>>> import numpy as np
>>> from numpy import linalg as LA
>>> np.set_printoptions(precision=2, suppress=True, linewidth=100)
>>> tidy = lambda a: np.round(a, 2) + 0
>>> m1 = np.loadtxt("x.csv", delimiter=",")
>>> m1
array([[15.22, -1.41,  5.52],
       [15.03,  0.88,  4.68],
       [15.82,  0.41,  5.27],
       [14.7 , -0.43,  4.17],
       [14.21, -0.46,  5.88],
       [16.15, -1.88,  4.  ],
       [14.78, -1.44,  6.27],
       [14.64, -0.26,  3.32],
       [15.7 , -0.53,  4.36],
       [12.61, -0.09,  5.21],
       [14.41, -0.98,  4.72],
       [15.11, -1.23,  4.25],
       [16.04, -0.23,  4.44],
       [12.84, -1.95,  4.65],
       [15.22,  0.83,  3.88],
       [16.16, -1.43,  4.14],
       [15.77,  1.01,  4.81],
       [15.65, -0.66,  4.83],
       [14.64, -0.04,  4.52],
       [14.13,  0.61,  6.78],
       [15.36, -0.7 ,  6.3 ],
       [13.4 , -0.68,  5.88],
       [15.55,  0.6 ,  4.43],
       [16.58, -0.64,  3.33],
       [15.9 , -1.5 ,  5.32],
       [13.8 , -0.59,  6.32],
       [15.  , -0.97,  5.35],
       [14.86,  1.67,  6.75],
       [13.73,  0.3 ,  4.45],
       [14.37,  0.47,  5.91],
       [15.33, -0.02,  3.38],
       [15.36,  1.19,  6.15],
       [15.22,  1.25,  4.78],
       [13.9 , -0.15,  4.19],
       [14.54, -0.81,  4.12],
       [15.  , -0.72,  5.06],
       [15.55,  0.57,  5.31],
       [14.78,  1.43,  5.48]])
>>> [round(float(x), 2) for x in LA.svd(m1, compute_uv=False)[:3]]
[97.06, 6.41, 5.38]
>>> tidy(LA.norm(m1, 2) / LA.norm(m1))
np.float64(1.0)
>>> mat = np.loadtxt("test3.csv", delimiter=",")
>>> tidy(mat)
array([[-0.07, -0.12,  0.2 , -0.61,  0.06,  0.29,  0.58,  0.12, -0.25,  0.  ],
       [-0.38, -0.16,  0.14, -0.05, -0.14, -0.15, -0.04, -0.71,  0.09, -0.26],
       [ 0.42, -0.17, -0.18,  0.31,  0.26,  0.05,  0.15, -0.06, -0.04,  0.1 ],
       [ 0.33,  0.26, -0.07, -0.05,  0.05, -0.48,  0.  ,  0.16, -0.36, -0.36],
       [ 0.31, -0.16,  0.4 ,  0.07, -0.37,  0.35, -0.23, -0.01, -0.14,  0.3 ],
       [ 0.02, -0.33, -0.16,  0.05,  0.07, -0.17,  0.19,  0.12,  0.47,  0.37],
       [-0.24,  0.46, -0.15,  0.  ,  0.14, -0.1 ,  0.08, -0.17, -0.11,  0.59],
       [-0.16,  0.13,  0.42,  0.6 ,  0.21,  0.04,  0.39, -0.09, -0.29,  0.03],
       [ 0.29, -0.25,  0.39, -0.28,  0.4 , -0.45, -0.12, -0.27, -0.06,  0.24],
       [ 0.09,  0.24,  0.32,  0.01, -0.6 , -0.43,  0.24,  0.15,  0.22,  0.14],
       [ 0.22, -0.04,  0.24,  0.18,  0.06,  0.13,  0.17, -0.06,  0.37, -0.33],
       [-0.45, -0.4 ,  0.21,  0.15,  0.06, -0.2 , -0.29,  0.48, -0.23,  0.02],
       [-0.09, -0.39, -0.27,  0.13, -0.18, -0.24,  0.46,  0.02, -0.08, -0.05],
       [ 0.18, -0.25, -0.3 ,  0.08, -0.37,  0.  , -0.02, -0.28, -0.46,  0.13]])
>>> blk = np.stack([mat, -1 * mat, mat[::-1]])
>>> tidy(np.einsum("bij,cij->bc", blk, blk))
array([[ 10.  , -10.  ,   0.53],
       [-10.  ,  10.  ,  -0.53],
       [  0.53,  -0.53,  10.  ]])
>>> tidy(LA.norm(blk, axis=(1, 2)))
array([3.16, 3.16, 3.16])
>>> LA.matrix_rank(blk.reshape(3, -1))
np.int64(2)
>>> blk.shape
(3, 14, 10)
>>> tidy(blk.sum(axis=0))
array([[ 0.18, -0.25, -0.3 ,  0.08, -0.37,  0.  , -0.02, -0.28, -0.46,  0.13],
       [-0.09, -0.39, -0.27,  0.13, -0.18, -0.24,  0.46,  0.02, -0.08, -0.05],
       [-0.45, -0.4 ,  0.21,  0.15,  0.06, -0.2 , -0.29,  0.48, -0.23,  0.02],
       [ 0.22, -0.04,  0.24,  0.18,  0.06,  0.13,  0.17, -0.06,  0.37, -0.33],
       [ 0.09,  0.24,  0.32,  0.01, -0.6 , -0.43,  0.24,  0.15,  0.22,  0.14],
       [ 0.29, -0.25,  0.39, -0.28,  0.4 , -0.45, -0.12, -0.27, -0.06,  0.24],
       [-0.16,  0.13,  0.42,  0.6 ,  0.21,  0.04,  0.39, -0.09, -0.29,  0.03],
       [-0.24,  0.46, -0.15,  0.  ,  0.14, -0.1 ,  0.08, -0.17, -0.11,  0.59],
       [ 0.02, -0.33, -0.16,  0.05,  0.07, -0.17,  0.19,  0.12,  0.47,  0.37],
       [ 0.31, -0.16,  0.4 ,  0.07, -0.37,  0.35, -0.23, -0.01, -0.14,  0.3 ],
       [ 0.33,  0.26, -0.07, -0.05,  0.05, -0.48,  0.  ,  0.16, -0.36, -0.36],
       [ 0.42, -0.17, -0.18,  0.31,  0.26,  0.05,  0.15, -0.06, -0.04,  0.1 ],
       [-0.38, -0.16,  0.14, -0.05, -0.14, -0.15, -0.04, -0.71,  0.09, -0.26],
       [-0.07, -0.12,  0.2 , -0.61,  0.06,  0.29,  0.58,  0.12, -0.25,  0.  ]])
>>> feats = np.load("out11.npy")
>>> feats
array([[ 0.6, -1.1, -0.4,  0.5, -1.1, -1.2],
       [-0.8, -0.4, -0.4,  0.1,  0.2, -0.7],
       [-1.4,  0.7,  0.1,  0. , -0.1,  1.3],
       [ 1.2,  0.8,  0.4,  0.2, -1. , -1.1],
       [ 0.8,  0.1,  1. ,  1.8,  0. ,  0.7],
       [-0.3, -1. , -0.1, -1.4,  1.2, -1.1],
       [-1.5, -0.1, -0.3,  0.4,  1.2,  0.3],
       [-0.1,  0.1,  0.8,  1.3,  1.1, -0.1],
       [-0.5,  0.9,  0.3,  0. ,  1.6,  1.6],
       [-1.4,  1.8, -0.7,  0.7,  2.4, -0.3],
       [ 1. ,  0.6, -0.3, -1.2,  0.6, -0.7],
       [-0.7,  1.1,  3.1, -0.7, -0.7,  0. ],
       [ 1.7,  1.1,  0.1,  1.2,  0. ,  0. ],
       [ 1. , -1.2,  0.2,  0.1,  0.2, -1.5]])
>>> G = np.cov(feats, rowvar=False)
>>> tidy(feats.std(axis=0))
array([1.03, 0.89, 0.91, 0.87, 0.98, 0.9 ])
>>> np.argsort(-feats.std(axis=0).round(6), kind="stable")
array([0, 4, 2, 5, 1, 3])
>>> tidy(np.polyfit(feats[:, 1], feats[:, 5], 1))
array([ 0.52, -0.33])
>>> tidy(np.median(feats, axis=0))
array([-0.2 ,  0.35,  0.1 ,  0.15,  0.2 , -0.2 ])
>>> A = np.load("run10.npy")
>>> A
array([[0, 0, 0, 1, 0, 0],
       [0, 0, 0, 0, 1, 0],
       [0, 1, 0, 0, 0, 0],
       [1, 0, 0, 0, 0, 0],
       [0, 0, 0, 0, 0, 1],
       [0, 0, 1, 0, 0, 0]])
>>> A.T @ A
array([[1, 0, 0, 0, 0, 0],
       [0, 1, 0, 0, 0, 0],
       [0, 0, 1, 0, 0, 0],
       [0, 0, 0, 1, 0, 0],
       [0, 0, 0, 0, 1, 0],
       [0, 0, 0, 0, 0, 1]])
>>> tidy(LA.norm(A, axis=0))
array([1., 1., 1., 1., 1., 1.])
>>> A @ A.T
array([[1, 0, 0, 0, 0, 0],
       [0, 1, 0, 0, 0, 0],
       [0, 0, 1, 0, 0, 0],
       [0, 0, 0, 1, 0, 0],
       [0, 0, 0, 0, 1, 0],
       [0, 0, 0, 0, 0, 1]])
>>> A[:, 4] @ A[:, 3]
np.int64(0)
>>> tidy(LA.pinv(A))
array([[0., 0., 0., 1., 0., 0.],
       [0., 0., 1., 0., 0., 0.],
       [0., 0., 0., 0., 0., 1.],
       [1., 0., 0., 0., 0., 0.],
       [0., 1., 0., 0., 0., 0.],
       [0., 0., 0., 0., 1., 0.]])
>>> tidy(LA.svd(A, compute_uv=False))
array([1., 1., 1., 1., 1., 1.])
>>> data = np.array([[-2, 3, -2, 3, 1, 3, 3, -3, -2],
...     [3, 2, -3, 3, 1, 0, 0, -2, -2],
...     [-2, -1, 3, 3, -2, -1, -1, 0, 2],
...     [3, -2, -3, -1, 3, 3, 3, -1, -1],
...     [-2, -2, -1, 0, 0, -2, 1, -3, 1],
...     [1, -3, -1, -3, -3, -1, -3, 1, 1],
...     [1, 2, 1, 2, 2, 1, -2, 3, 2],
...     [-2, 0, 1, -3, 0, -2, 2, 3, -3]])
>>> data[:, 1] = 2 * data[:, 5]
>>> data
array([[-2,  6, -2,  3,  1,  3,  3, -3, -2],
       [ 3,  0, -3,  3,  1,  0,  0, -2, -2],
       [-2, -2,  3,  3, -2, -1, -1,  0,  2],
       [ 3,  6, -3, -1,  3,  3,  3, -1, -1],
       [-2, -4, -1,  0,  0, -2,  1, -3,  1],
       [ 1, -2, -1, -3, -3, -1, -3,  1,  1],
       [ 1,  2,  1,  2,  2,  1, -2,  3,  2],
       [-2, -4,  1, -3,  0, -2,  2,  3, -3]])
>>> Y = data / np.sqrt((data ** 2).mean(axis=1, keepdims=True))
>>> LA.matrix_rank(data - data.mean(axis=1, keepdims=True))
np.int64(8)
>>> Y[4]
array([-1. , -2. , -0.5,  0. ,  0. , -1. ,  0.5, -1.5,  0.5])
>>> tidy(data.mean(axis=0))
array([ 0.  ,  0.25, -0.62,  0.5 ,  0.25,  0.12,  0.38, -0.25, -0.25])
>>> LA.matrix_rank(data)
np.int64(8)
>>> data.sum(axis=0)
array([ 0,  2, -5,  4,  2,  1,  3, -2, -2])
>>> np.diff(data, axis=0)
array([[  5,  -6,  -1,   0,   0,  -3,  -3,   1,   0],
       [ -5,  -2,   6,   0,  -3,  -1,  -1,   2,   4],
       [  5,   8,  -6,  -4,   5,   4,   4,  -1,  -3],
       [ -5, -10,   2,   1,  -3,  -5,  -2,  -2,   2],
       [  3,   2,   0,  -3,  -3,   1,  -4,   4,   0],
       [  0,   4,   2,   5,   5,   2,   1,   2,   1],
       [ -3,  -6,   0,  -5,  -2,  -3,   4,   0,  -5]])
>>> np.count_nonzero(data)
np.int64(65)
>>> theta = np.radians(45)
>>> Rm = np.eye(9)
>>> Rm[2, 2] = Rm[7, 7] = np.cos(theta)
>>> Rm[2, 7], Rm[7, 2] = -np.sin(theta), np.sin(theta)
>>> tidy(Rm)
array([[ 1.  ,  0.  ,  0.  ,  0.  ,  0.  ,  0.  ,  0.  ,  0.  ,  0.  ],
       [ 0.  ,  1.  ,  0.  ,  0.  ,  0.  ,  0.  ,  0.  ,  0.  ,  0.  ],
       [ 0.  ,  0.  ,  0.71,  0.  ,  0.  ,  0.  ,  0.  , -0.71,  0.  ],
       [ 0.  ,  0.  ,  0.  ,  1.  ,  0.  ,  0.  ,  0.  ,  0.  ,  0.  ],
       [ 0.  ,  0.  ,  0.  ,  0.  ,  1.  ,  0.  ,  0.  ,  0.  ,  0.  ],
       [ 0.  ,  0.  ,  0.  ,  0.  ,  0.  ,  1.  ,  0.  ,  0.  ,  0.  ],
       [ 0.  ,  0.  ,  0.  ,  0.  ,  0.  ,  0.  ,  1.  ,  0.  ,  0.  ],
       [ 0.  ,  0.  ,  0.71,  0.  ,  0.  ,  0.  ,  0.  ,  0.71,  0.  ],
       [ 0.  ,  0.  ,  0.  ,  0.  ,  0.  ,  0.  ,  0.  ,  0.  ,  1.  ]])
>>> Y = data @ Rm.T
>>> np.allclose(LA.norm(data, axis=1), LA.norm(Y, axis=1))
True
>>> tidy(np.abs(Y - data).max(axis=0))
array([0.  , 0.  , 2.71, 0.  , 0.  , 0.  , 0.  , 2.12, 0.  ])
>>> tidy(LA.svd(data, compute_uv=False)), tidy(LA.svd(Y, compute_uv=False))
(array([14.32,  7.86,  7.66,  6.28,  4.58,  3.33,  1.8 ,  0.8 ]), array([14.32,  7.86,  7.66,  6.28,  4.58,  3.33,  1.8 ,  0.8 ]))
